$ ipython --no-banner

In [1]: import numpy as np

In [2]: import numpy.linalg as la

In [3]: np.set_printoptions(suppress=True, linewidth=200)

In [4]: rnd = lambda a: np.round(a, 2) + 0

In [5]: K = np.load("dump.npy")

In [6]: print(K)
[[0 3 2]
 [0 0 3]
 [0 0 0]]

In [7]: print(np.allclose(K[:-1].T @ la.lstsq(K[:-1].T, K[-1])[0], K[-1]))
True

In [8]: print(rnd(np.trace(la.pinv(K) @ K)))
2.0

In [9]: print(np.unique(K.round(6), axis=0).shape)
(3, 3)

In [10]: print(np.abs(np.diag(la.qr(K)[1])) > 1e-9)
[False False False]

In [11]: Y = np.array([[3, 0], [5, 4], [3, 5]])

In [12]: print(np.einsum("ik,kj->ji", K, Y))
[[21  9  0]
 [22 15  0]]

In [13]: print(np.einsum("ik,kj->ij", K, Y))
[[21 22]
 [ 9 15]
 [ 0  0]]

In [14]: print(K @ Y)
[[21 22]
 [ 9 15]
 [ 0  0]]

In [15]: print(Y.T @ K.T)
[[21  9  0]
 [22 15  0]]

In [16]: print(np.einsum("ij->j", K))
[0 3 5]

In [17]: F = np.array([[-0.33, -2.62, -1.41],
    ...:     [-1.85, -2.36, -0.08],
    ...:     [0.02, -3.0, -0.05],
    ...:     [1.76, 1.65, 1.79],
    ...:     [-2.76, 0.97, 0.68],
    ...:     [-0.21, -2.75, -1.19],
    ...:     [2.24, -1.64, -1.14],
    ...:     [1.04, -0.24, 2.8],
    ...:     [-2.52, 1.49, 0.64],
    ...:     [-2.41, -1.45, -1.03],
    ...:     [1.59, 2.52, -0.38],
    ...:     [0.99, 1.84, -2.15],
    ...:     [1.96, -0.18, -2.26],
    ...:     [2.14, 0.52, -2.04],
    ...:     [2.2, 1.39, 1.49]])

In [18]: rng = np.random.default_rng(20800)

In [19]: lab = rng.permutation(3)

In [20]: Y = F[:, lab] * rng.choice([-1, 1], 3)

In [21]: print(Y)
[[-1.41  2.62  0.33]
 [-0.08  2.36  1.85]
 [-0.05  3.   -0.02]
 [ 1.79 -1.65 -1.76]
 [ 0.68 -0.97  2.76]
 [-1.19  2.75  0.21]
 [-1.14  1.64 -2.24]
 [ 2.8   0.24 -1.04]
 [ 0.64 -1.49  2.52]
 [-1.03  1.45  2.41]
 [-0.38 -2.52 -1.59]
 [-2.15 -1.84 -0.99]
 [-2.26  0.18 -1.96]
 [-2.04 -0.52 -2.14]
 [ 1.49 -1.39 -2.2 ]]

In [22]: left, _, Vt = la.svd(F.T @ Y)

In [23]: print(rnd(la.lstsq(F, Y)[0]))
[[ 0.  0. -1.]
 [ 0. -1.  0.]
 [ 1.  0.  0.]]

In [24]: print(rnd(left @ Vt))
[[ 0.  0. -1.]
 [ 0. -1.  0.]
 [ 1.  0.  0.]]
